% ipython --no-banner

In [1]: import numpy as np

In [2]: import numpy.linalg as la

In [3]: np.set_printoptions(precision=2, suppress=True, linewidth=120, floatmode="fixed")

In [4]: E = np.loadtxt("case8.csv", delimiter=",")

In [5]: E
Out[5]: 
array([[ 0.00,  1.00, -1.00, -2.00, -2.00,  0.00, -2.00,  2.00,  0.00],
       [-1.00,  0.00,  1.00, -3.00,  3.00, -1.00, -1.00,  1.00,  1.00],
       [ 1.00, -1.00,  0.00,  0.00,  0.00,  1.00, -4.00,  1.00, -1.00],
       [ 2.00,  3.00,  0.00,  0.00,  2.00,  2.00,  1.00,  0.00, -1.00],
       [ 2.00, -3.00,  0.00, -2.00,  0.00,  3.00, -2.00, -2.00,  4.00],
       [ 0.00,  1.00, -1.00, -2.00, -3.00,  0.00,  0.00,  2.00,  1.00],
       [ 2.00,  1.00,  4.00, -1.00,  2.00,  0.00,  0.00, -4.00, -1.00],
       [-2.00, -1.00, -1.00,  0.00,  2.00, -2.00,  4.00,  0.00, -1.00],
       [ 0.00, -1.00,  1.00,  1.00, -4.00, -1.00,  1.00,  1.00,  0.00]])

In [6]: # null space of dimension 1

In [7]: Uu, sigma, vt = la.svd(E)

In [8]: np.argmax(sigma[:-1] / (sigma[1:] + 1e-6)) + 1
Out[8]: np.int64(8)

In [9]: M2 = Uu[:, :8] @ np.diag(sigma[:8]) @ vt[:8]

In [10]: round(float(np.abs(E - M2).max()), 2)
Out[10]: 0.0

In [11]: la.matrix_rank(E, rtol=0.05)
Out[11]: np.int64(8)

In [12]: arr = np.load("run2.npy")

In [13]: arr
Out[13]: 
array([[-2,  1, -3],
       [ 0, -3,  1],
       [ 2,  2,  0],
       [-2, -3,  2],
       [-2,  7, -5]])

In [14]: P = arr @ la.solve(arr.T @ arr, arr.T)

In [15]: P @ arr[:, 2]
Out[15]: array([-3.00,  1.00,  0.00,  2.00, -5.00])

In [16]: np.round((np.eye(5) - P) @ arr, 2) + 0
Out[16]: 
array([[0.00, 0.00, 0.00],
       [0.00, 0.00, 0.00],
       [0.00, 0.00, 0.00],
       [0.00, 0.00, 0.00],
       [0.00, 0.00, 0.00]])

In [17]: np.allclose(P @ P, P)
Out[17]: True

In [18]: np.diag(P)
Out[18]: array([0.69, 0.30, 0.37, 0.81, 0.83])

In [19]: la.matrix_rank(np.eye(5) - P)
Out[19]: np.int64(2)

In [20]: arr @ arr
ValueError: matmul: Input operand 1 has a mismatch in its core dimension 0, with gufunc signature (n?,k),(k,m?)->(n?,m?) (size 5 is different from 3)


In [21]: cov = arr.T @ arr

In [22]: la.matrix_rank(cov)
Out[22]: np.int64(3)

In [23]: la.eigvalsh(cov)[::-1]
Out[23]: array([106.86,  17.72,   2.42])

In [24]: q, evecs = la.qr(arr[:, :1])[0], la.qr(arr[:, 1:])[0]

In [25]: sigma = la.svd(q.T @ evecs, compute_uv=False)

In [26]: (sigma > 0.9).sum()
Out[26]: np.int64(0)

In [27]: f, g = arr[2], arr[0]

In [28]: f @ g
Out[28]: np.int64(-2)

In [29]: p = (f @ g) / (f @ f) * f

In [30]: np.outer(f, g)
Out[30]: 
array([[-4,  2, -6],
       [-4,  2, -6],
       [ 0,  0,  0]])

In [31]: la.matrix_rank(np.outer(f, g))
Out[31]: np.int64(1)

In [32]: p
Out[32]: array([-0.50, -0.50, -0.00])

In [33]: round(float(la.norm(f + g) ** 2 + la.norm(f - g) ** 2), 2)
Out[33]: 44.0

In [34]: x = np.array([2, 0, 3])

In [35]: a = np.maximum(arr @ x, 0)

In [36]: np.maximum(arr @ x, 0) - np.maximum(-arr @ x, 0)
Out[36]: array([-13,   3,   4,   2, -19])

In [37]: arr.T @ a
Out[37]: array([ 4, -7,  7])

In [38]: np.tanh(arr @ x)
Out[38]: array([-1.00,  1.00,  1.00,  0.96, -1.00])

In [39]: M2 = np.array([[0, -3, -3, 1, 0, 0, -3, 2],
    ...:     [2, -2, -3, -1, 0, 1, -3, -3],
    ...:     [0, -3, -3, 1, 1, 1, -1, -3],
    ...:     [0, -2, -3, -2, -3, -2, -1, 2],
    ...:     [0, 0, -1, 3, 3, 2, 2, -2],
    ...:     [-2, 1, -3, 3, 3, 3, -3, -3],
    ...:     [-3, 0, 0, 0, 0, 0, -2, -1],
    ...:     [-1, -2, 3, -1, 0, -2, -2, 1]])

In [40]: M2[-1] = M2[0]

In [41]: J = M2 + 0.02 * np.eye(8)

In [42]: J
Out[42]: 
array([[ 0.02, -3.00, -3.00,  1.00,  0.00,  0.00, -3.00,  2.00],
       [ 2.00, -1.98, -3.00, -1.00,  0.00,  1.00, -3.00, -3.00],
       [ 0.00, -3.00, -2.98,  1.00,  1.00,  1.00, -1.00, -3.00],
       [ 0.00, -2.00, -3.00, -1.98, -3.00, -2.00, -1.00,  2.00],
       [ 0.00,  0.00, -1.00,  3.00,  3.02,  2.00,  2.00, -2.00],
       [-2.00,  1.00, -3.00,  3.00,  3.00,  3.02, -3.00, -3.00],
       [-3.00,  0.00,  0.00,  0.00,  0.00,  0.00, -1.98, -1.00],
       [ 0.00, -3.00, -3.00,  1.00,  0.00,  0.00, -3.00,  2.02]])

In [43]: cov = J.T @ J

In [44]: np.round(la.svd(J, compute_uv=False) ** 2, 2) + 0
Out[44]: array([124.25,  90.82,  24.61,  19.76,   7.37,   4.13,   0.02,   0.00])

In [45]: la.matrix_rank(cov)
Out[45]: np.int64(8)

In [46]: np.allclose(cov, cov.T)
Out[46]: True

In [47]: np.round(np.trace(cov), 2), round((J ** 2).sum(), 2)
Out[47]: (np.float64(270.96), np.float64(270.96))

In [48]: np.round(la.eigvalsh(cov)[::-1], 2) + 0
Out[48]: array([124.25,  90.82,  24.61,  19.76,   7.37,   4.13,   0.02,   0.00])

In [49]: data = np.array([[-5, 0, 0], [-2, 5, 0], [-5, 8, 4]])

In [50]: # triangular, det is the product of the diagonal

In [51]: blk = np.stack([J, 3 * J, J[::-1]])

In [52]: la.matrix_rank(blk.reshape(3, -1))
Out[52]: np.int64(2)

In [53]: la.det(blk)
Out[53]: array([    8.08, 53018.06,     8.08])

In [54]: (blk @ J.T).shape
Out[54]: (3, 8, 8)

In [55]: blk.shape
Out[55]: (3, 8, 8)

In [56]: M2 = data / la.norm(data, axis=1, keepdims=True)

In [57]: cov = M2 @ M2.T

In [58]: (np.abs(cov) > 0.9).astype(int)
Out[58]: 
array([[1, 0, 0],
       [0, 1, 1],
       [0, 1, 1]])

In [59]: cov[0]
Out[59]: array([1.00, 0.37, 0.49])

In [60]: np.argwhere(np.triu(np.abs(cov) > 0.95, 1))
Out[60]: array([], shape=(0, 2), dtype=int64)

In [61]: x = np.array([0, 3, 0])

In [62]: data @ np.ones(3)
Out[62]: array([-5.00,  3.00,  7.00])

In [63]: data @ (2 * x)
Out[63]: array([ 0, 30, 48])

In [64]: data * x
Out[64]: 
array([[ 0,  0,  0],
       [ 0, 15,  0],
       [ 0, 24,  0]])

In [65]: np.einsum("ij,j->i", data, x)
Out[65]: array([ 0, 15, 24])

In [66]: (data @ x).argmax()
Out[66]: np.int64(2)

In [67]: np.round(np.abs(la.eigvals(J)).max(), 2)
Out[67]: np.float64(7.51)

In [68]: np.sort(np.abs(la.eigvals(J)))
Out[68]: array([0.02, 0.16, 2.70, 2.80, 2.80, 2.96, 5.44, 7.51])

In [69]: round(float(la.det(J)), 2)
Out[69]: 8.08

In [70]: np.allclose(J, J.T)
Out[70]: False

In [71]: vals, evecs = la.eig(data)

In [72]: np.sort(la.eigvals(data @ data))
Out[72]: array([16.00, 25.00, 25.00])

In [73]: np.sort(la.eigvals(la.inv(data)))
Out[73]: array([-0.20,  0.20,  0.25])

In [74]: data @ evecs[:, 0] - vals[0] * evecs[:, 0]
Out[74]: array([0.00, 0.00, 0.00])

In [75]: K = np.loadtxt("block2.csv", delimiter=",")

In [76]: K
Out[76]: 
array([[ 0.00,  1.00,  0.00,  0.00,  0.00],
       [ 0.00,  0.00,  3.00, 11.00, 10.00],
       [ 0.00,  1.00,  0.00,  0.00,  0.00],
       [ 1.00,  3.00,  1.00,  3.00,  2.00],
       [ 2.00,  4.00,  0.00,  0.00,  0.00],
       [ 0.00,  0.00,  0.00,  0.00,  4.00],
       [ 0.00,  0.00,  0.00,  0.00,  0.00],
       [ 0.00,  0.00,  0.00,  6.00,  8.00],
       [ 0.00,  6.00,  0.00,  0.00,  0.00],
       [ 0.00,  1.00,  0.00,  0.00,  0.00],
       [13.00,  6.00, 10.00,  9.00,  2.00]])

In [77]: cov = np.cov(K, rowvar=False)

In [78]: np.argsort(-K.std(axis=0).round(6), kind="stable")
Out[78]: array([3, 0, 4, 2, 1])

In [79]: np.median(K, axis=0)
Out[79]: array([0.00, 1.00, 0.00, 0.00, 0.00])

In [80]: round(float(np.corrcoef(K[:, 0], K[:, 1])[0, 1]), 2)
Out[80]: 0.62

In [81]: K.std(axis=0)
Out[81]: array([3.70, 2.26, 2.89, 3.94, 3.39])

In [82]: Xs = K - K.mean(axis=0)

In [83]: evecs = la.svd(Xs)[2][:4]

In [84]: M2 = Xs - Xs @ evecs.T @ evecs

In [85]: la.norm(M2, axis=1).round(6).argmax()
Out[85]: np.int64(5)

In [86]: m1 = np.array([[1, -1, -1, 1, 1, -1, -1, 1],
    ...:     [1, -1, -1, 1, -1, 1, 1, -1],
    ...:     [1, 1, -1, -1, -1, -1, 1, 1],
    ...:     [1, -1, 1, -1, -1, 1, -1, 1],
    ...:     [1, 1, -1, -1, 1, 1, -1, -1],
    ...:     [1, 1, 1, 1, -1, -1, -1, -1]])

In [87]: m1
Out[87]: 
array([[ 1, -1, -1,  1,  1, -1, -1,  1],
       [ 1, -1, -1,  1, -1,  1,  1, -1],
       [ 1,  1, -1, -1, -1, -1,  1,  1],
       [ 1, -1,  1, -1, -1,  1, -1,  1],
       [ 1,  1, -1, -1,  1,  1, -1, -1],
       [ 1,  1,  1,  1, -1, -1, -1, -1]])

In [88]: np.unravel_index(np.abs(m1).argmax(), m1.shape)
Out[88]: (np.int64(0), np.int64(0))

In [89]: np.diff(m1, axis=0)
Out[89]: 
array([[ 0,  0,  0,  0, -2,  2,  2, -2],
       [ 0,  2,  0, -2,  0, -2,  0,  2],
       [ 0, -2,  2,  0,  0,  2, -2,  0],
       [ 0,  2, -2,  0,  2,  0,  0, -2],
       [ 0,  0,  2,  2, -2, -2,  0,  0]])

In [90]: m1.sum(axis=0)
Out[90]: array([ 6,  0, -2,  0, -2,  0, -2,  0])

In [91]: np.zeros(6, 8)
TypeError: Cannot interpret '8' as a data type


In [92]: np.abs(m1).max()
Out[92]: np.int64(1)

In [93]: np.count_nonzero(m1)
Out[93]: np.int64(48)

In [94]: m1[6]
IndexError: index 6 is out of bounds for axis 0 with size 6


In [95]: m1[:, 8]
IndexError: index 8 is out of bounds for axis 1 with size 8


In [96]: M2 = np.array([[1, 4, 5],
    ...:     [4, 0, 3],
    ...:     [3, 0, 4],
    ...:     [3, 3, 0],
    ...:     [1, 3, 5],
    ...:     [2, 0, 1],
    ...:     [0, 5, 5],
    ...:     [4, 1, 2]])

In [97]: M2.T @ m1.T
Out[97]: 
array([[ 0, -6,  0,  2, -2,  4],
       [ 6,  8,  4, -6, -2, -2],
       [-1, -3,  5, -1,  3, -1]])

In [98]: np.vstack([m1, M2.T]).shape
Out[98]: (9, 8)

In [99]: np.einsum("ik,kj->ji", m1, M2)
Out[99]: 
array([[ 0, -6,  0,  2, -2,  4],
       [ 6,  8,  4, -6, -2, -2],
       [-1, -3,  5, -1,  3, -1]])

In [100]: np.einsum("ik,kj->ij", m1, M2)
Out[100]: 
array([[ 0,  6, -1],
       [-6,  8, -3],
       [ 0,  4,  5],
       [ 2, -6, -1],
       [-2, -2,  3],
       [ 4, -2, -1]])

In [101]: m1 @ M2
Out[101]: 
array([[ 0,  6, -1],
       [-6,  8, -3],
       [ 0,  4,  5],
       [ 2, -6, -1],
       [-2, -2,  3],
       [ 4, -2, -1]])

In [102]: M2 @ m1
ValueError: matmul: Input operand 1 has a mismatch in its core dimension 0, with gufunc signature (n?,k),(k,m?)->(n?,m?) (size 6 is different from 3)


In [103]: la.matrix_rank(np.vstack([m1, M2.T]))
Out[103]: np.int64(8)

In [104]: M = np.load("x.npy")

In [105]: M
Out[105]: 
array([[ 3,  0,  5,  1,  1,  4,  4],
       [ 3,  5,  5,  2,  6,  6,  9],
       [ 5, 10,  8,  7,  8, 11,  9],
       [ 9, 15,  9, 10, 11, 13,  9],
       [14, 18, 12, 13, 12, 13, 10],
       [16, 20, 13, 13, 14, 14, 12],
       [19, 24, 16, 16, 16, 15, 12],
       [24, 29, 16, 17, 18, 18, 12],
       [25, 29, 17, 21, 20, 21, 16],
       [28, 32, 19, 24, 23, 21, 19],
       [29, 36, 23, 27, 27, 21, 24],
       [31, 40, 23, 32, 28, 24, 29],
       [31, 45, 24, 34, 28, 27, 31],
       [34, 45, 27, 39, 33, 29, 31],
       [34, 48, 27, 39, 35, 30, 33],
       [35, 52, 28, 40, 35, 30, 33],
       [40, 53, 33, 43, 35, 34, 38],
       [44, 56, 38, 45, 37, 34, 38],
       [49, 57, 41, 50, 37, 34, 40],
       [49, 59, 43, 50, 41, 34, 42],
       [49, 63, 45, 53, 44, 34, 47],
       [50, 66, 47, 55, 47, 34, 49],
       [52, 70, 52, 58, 47, 35, 49],
       [52, 75, 55, 63, 52, 36, 49],
       [52, 78, 60, 63, 55, 36, 49],
       [53, 81, 62, 68, 55, 39, 53],
       [57, 85, 63, 69, 58, 39, 54],
       [57, 90, 66, 70, 63, 43, 54],
       [60, 92, 69, 72, 63, 44, 56],
       [61, 94, 73, 77, 63, 48, 60],
       [61, 96, 77, 78, 64, 52, 63]])

In [106]: labels = M[:, 6] > np.median(M[:, 6])

In [107]: f = M[labels].mean(axis=0) - M[~labels].mean(axis=0)

In [108]: ((M - M.mean(axis=0)) @ f > 0).astype(int)
Out[108]: array([0, 0, 0, 0, 0, 0, 0, 0, 0, 0, 0, 0, 0, 0, 0, 0, 1, 1, 1, 1, 1, 1, 1, 1, 1, 1, 1, 1, 1, 1, 1])

In [109]: labels.astype(int)
Out[109]: array([0, 0, 0, 0, 0, 0, 0, 0, 0, 0, 0, 0, 0, 0, 0, 0, 1, 1, 1, 1, 1, 1, 1, 1, 1, 1, 1, 1, 1, 1, 1])
